% python3 -q
>>> import numpy as np
>>> from numpy import linalg as LA
>>> np.set_printoptions(suppress=True, linewidth=100)
>>> data = np.loadtxt("a.csv", delimiter=",")
>>> data
array([[ 1.1, -1.8,  0.5,  3.4, -0.9, -2. ],
       [ 0.7, -0.9, -0.1, -0.8, -1.6,  0.3],
       [ 0.7,  0. ,  0.7,  0.5, -0.1, -0.4],
       [ 0.4, -0.1, -0.4,  1.1, -1.7,  0.4]])
>>> A2 = np.array([[-2, 2], [-1, 2], [0, -1], [1, 2], [1, 1], [3, -1]])
>>> np.vstack([data, A2.T]).shape
(6, 6)
>>> LA.matrix_rank(data @ A2)
np.int64(2)
>>> LA.matrix_rank(np.vstack([data, A2.T]))
np.int64(6)
>>> np.round(data @ A2, 2)
array([[-3.9,  6. ],
       [-2. , -3.8],
       [-2.2,  2. ],
       [-0.1,  1.1]])
>>> np.round(np.einsum("ij,ij->i", data, data), 2)
array([21.07,  4.6 ,  1.4 ,  4.59])
>>> F = np.load("x.npy")
>>> F
array([[ -8,  -3,  -2,  -1,  -8,   1,   9,   2,   2,   9],
       [-15,  -2,  -2, -10, -14,   3,   9,  -5,  -7,   1],
       [ -9,  -2, -11, -18, -10,  -4,   2, -10,  -2,  -2],
       [ -2,   4,  -6, -21,  -4, -12,   3, -12,   7,   0],
       [ -9,  13,  -3, -24,  -1, -13,   2,  -3,   4,   5],
       [  0,  19, -11, -29,  -4, -14,   4,  -9,   3,  14],
       [ -8,  10,  -6, -37,   2, -17,   2,  -4,   5,  16],
       [-15,  17, -12, -45,   7, -14,  -7,  -7,   9,  13],
       [-12,  18,  -9, -46,  13, -10,   0,  -7,  12,  10],
       [ -8,  23,   0, -55,  19, -13,  -5,  -5,   9,  11],
       [-13,  17,  -8, -52,  16, -15,  -3, -12,   6,   6],
       [-12,   9, -14, -57,  22, -14,   5,  -3,  12,   2],
       [-12,   0, -15, -58,  31, -20,   9,   0,  21,  -3],
       [-20,   2, -19, -67,  30, -18,  12,  -1,  21,  -2],
       [-27,   9, -11, -75,  30, -12,   8, -10,  14,   7],
       [-32,  14,  -3, -81,  33, -21,   4, -14,   9,  -1],
       [-39,  12,  -7, -88,  30, -12,  -2, -16,  18,  -8],
       [-36,  13,  -9, -81,  24,  -6, -10, -10,  25, -11],
       [-41,  12, -14, -88,  32, -10,  -2,  -8,  32, -17],
       [-32,  14, -14, -83,  25,  -4,  -2, -10,  34, -10],
       [-23,  14,  -8, -89,  21,  -9,   4,  -1,  40, -19],
       [-22,  18,  -7, -81,  22,  -5,  -1,  -4,  36, -26],
       [-25,  22,  -7, -84,  21,  -6,   8,  -1,  38, -35]])
>>> dist = LA.norm(F[:, None] - F[None], axis=-1)
>>> np.flatnonzero(dist[9] < dist.mean() / 2)
array([ 7,  8,  9, 10, 11])
>>> gram = F.T @ F
>>> np.round(LA.eigvalsh(gram)[::-1], 2)
array([122101.58,   5154.48,   1843.33,   1611.05,   1262.66,    532.69,    392.88,    167.55,
          146.53,     95.24])
>>> np.allclose(gram, gram.T)
True
>>> mat = np.array([[-1, -3, 0, -3, -1, -1, 0, -2],
...     [-2, -1, -3, 0, -3, -1, -1, 0],
...     [0, -2, -1, -3, 0, -3, -1, -1],
...     [-1, 0, -2, -1, -3, 0, -3, -1],
...     [-1, -1, 0, -2, -1, -3, 0, -3],
...     [-3, -1, -1, 0, -2, -1, -3, 0],
...     [0, -3, -1, -1, 0, -2, -1, -3],
...     [-3, 0, -3, -1, -1, 0, -2, -1]])
>>> x0 = np.array([1, 0, 0, 5, 1, 2, 1, 0])
>>> y = mat @ x0
>>> c, lr = np.zeros(8), 1 / LA.norm(mat, 2) ** 2
>>> for i in range(5):
...     c -= lr * mat.T @ (mat @ c - y)
...     if i % 1 == 0: print(i, round(LA.norm(mat @ c - y), 2))
... 
0 10.73
1 9.28
2 8.5
3 8.0
4 7.61
>>> np.round(LA.cond(mat), 2)
np.float64(4.92)
>>> c.round(2)
array([0.83, 1.38, 0.64, 2.33, 0.83, 1.76, 0.83, 1.38])
>>> blk = np.stack([mat, -1 * mat, mat[::-1]])
>>> np.einsum("bij,cij->bc", blk, blk)
array([[ 200, -200,   72],
       [-200,  200,  -72],
       [  72,  -72,  200]])
>>> LA.matrix_rank(blk)
array([8, 8, 8])
>>> (blk @ mat.T).shape
(3, 8, 8)
>>> blk.sum(axis=0)
array([[-3,  0, -3, -1, -1,  0, -2, -1],
       [ 0, -3, -1, -1,  0, -2, -1, -3],
       [-3, -1, -1,  0, -2, -1, -3,  0],
       [-1, -1,  0, -2, -1, -3,  0, -3],
       [-1,  0, -2, -1, -3,  0, -3, -1],
       [ 0, -2, -1, -3,  0, -3, -1, -1],
       [-2, -1, -3,  0, -3, -1, -1,  0],
       [-1, -3,  0, -3, -1, -1,  0, -2]])
>>> mat.sum(axis=0)
array([-11, -11, -11, -11, -11, -11, -11, -11])
>>> mat.shape
(8, 8)
>>> mat - mat[0]
array([[ 0,  0,  0,  0,  0,  0,  0,  0],
       [-1,  2, -3,  3, -2,  0, -1,  2],
       [ 1,  1, -1,  0,  1, -2, -1,  1],
       [ 0,  3, -2,  2, -2,  1, -3,  1],
       [ 0,  2,  0,  1,  0, -2,  0, -1],
       [-2,  2, -1,  3, -1,  0, -3,  2],
       [ 1,  0, -1,  2,  1, -1, -1, -1],
       [-2,  3, -3,  2,  0,  1, -2,  1]])
>>> np.count_nonzero(mat)
np.int64(48)
>>> mat.sum(axis=1)
array([-11, -11, -11, -11, -11, -11, -11, -11])
>>> np.diff(mat, axis=0)
array([[-1,  2, -3,  3, -2,  0, -1,  2],
       [ 2, -1,  2, -3,  3, -2,  0, -1],
       [-1,  2, -1,  2, -3,  3, -2,  0],
       [ 0, -1,  2, -1,  2, -3,  3, -2],
       [-2,  0, -1,  2, -1,  2, -3,  3],
       [ 3, -2,  0, -1,  2, -1,  2, -3],
       [-3,  3, -2,  0, -1,  2, -1,  2]])
>>> np.unravel_index(np.abs(mat).argmax(), mat.shape)
(np.int64(0), np.int64(1))
>>> np.round(LA.svd(mat, compute_uv=False), 2)
array([11.  ,  7.  ,  2.24,  2.24,  2.24,  2.24,  2.24,  2.24])
>>> np.round(LA.norm(mat), 2)
np.float64(14.14)
